>>> import numpy as np
>>> import numpy.linalg as la
>>> np.set_printoptions(precision=2, suppress=True, linewidth=120, floatmode="fixed")
>>> E = np.loadtxt("sample15.csv", delimiter=",")
>>> print(E)
[[  9.22   1.56  -1.11  23.63  -2.58]
 [ 12.88 -24.01  -0.03   3.97  -5.19]
 [-25.42 -19.40  -1.53   2.81  -8.60]
 [ -1.60  -5.45   3.76   1.32  -3.82]
 [ -2.61  14.58  -4.96  -7.89   0.34]
 [-45.44   8.18   0.02  -3.89  -4.52]
 [  4.29   0.31   0.32   6.10   0.10]
 [ 21.55  22.10   8.26   5.31   6.15]
 [-14.17 -18.49   1.50 -10.27   4.78]
 [ 27.66  13.57   6.66 -10.19   6.91]
 [-30.53  13.05  10.71   0.58  -6.06]
 [-19.68  16.51   2.54 -13.49   1.96]
 [ -8.30  -0.07  12.82   6.15   1.25]
 [  7.37  -4.48   5.11   1.93  -2.62]
 [-15.71 -17.30   9.75  -4.84  -0.79]
 [ 23.53  -6.61   7.24   2.23   1.02]
 [ 24.60  10.62  -1.10   7.03  -2.57]
 [-20.19  -3.07   4.56  -5.86  -0.05]
 [-12.23  -7.14  -2.97  12.32   7.65]
 [ -3.15  -2.41  -1.62   2.32  -9.06]
 [ 28.87  -1.67  -4.43  -5.39   5.94]
 [  5.72  16.34  -4.19  -0.40  -6.13]
 [ -7.40   4.17   0.71  -6.20   6.76]
 [ 17.92  -9.87   9.61 -13.19   4.92]
 [ 40.70  15.33  -0.78  -6.17   1.29]
 [-13.77  -4.78  -5.23 -25.20  -1.88]
 [ -6.85  -9.59 -10.46  13.68   6.86]
 [ -7.87 -21.44   1.30   8.98  -0.71]
 [  2.12 -18.78   4.19  10.35  -3.18]
 [  6.43   1.81   5.14  -4.23  -4.90]
 [ -7.19 -15.66  -4.28 -16.08   1.69]]
>>> out = E / la.norm(E, axis=1, keepdims=True)
>>> C2 = out @ out.T
>>> print((C2 - 2 * np.eye(31)).round(6).argmax(axis=1))
[ 6 28 14 28 11 10  0 16 14 24  5 22 10 15  8 13 24  5 26  2 24  4 11 15  9 30 18 28 27  9  8]
>>> print(la.norm(out, axis=1))
[1.00 1.00 1.00 1.00 1.00 1.00 1.00 1.00 1.00 1.00 1.00 1.00 1.00 1.00 1.00 1.00 1.00 1.00 1.00 1.00 1.00 1.00 1.00
 1.00 1.00 1.00 1.00 1.00 1.00 1.00 1.00]
>>> W = np.array([[-5, -8], [-8, -5], [-9, 9], [-4, 2], [0, -9]])
>>> c = np.array([1, 3])
>>> hid = np.maximum(E @ W + c, 0)
>>> print((hid > 0).astype(int))
[[0 0]
 [1 1]
 [1 1]
 [1 1]
 [0 0]
 [1 1]
 [0 0]
 [0 0]
 [1 1]
 [0 0]
 [0 1]
 [0 1]
 [0 1]
 [0 1]
 [1 1]
 [0 0]
 [0 0]
 [1 1]
 [1 1]
 [1 1]
 [0 0]
 [0 0]
 [1 0]
 [0 0]
 [0 0]
 [1 1]
 [1 0]
 [1 1]
 [1 1]
 [0 1]
 [1 1]]
>>> print((hid > 0).mean(axis=0))
[0.48 0.58]
>>> print(la.matrix_rank(hid))
2
>>> W2 = np.array([[0, 3, 2], [-1, -1, -2]])
>>> print(W @ W2)
[[  8  -7   6]
 [  5 -19  -6]
 [ -9 -36 -36]
 [ -2 -14 -12]
 [  9   9  18]]
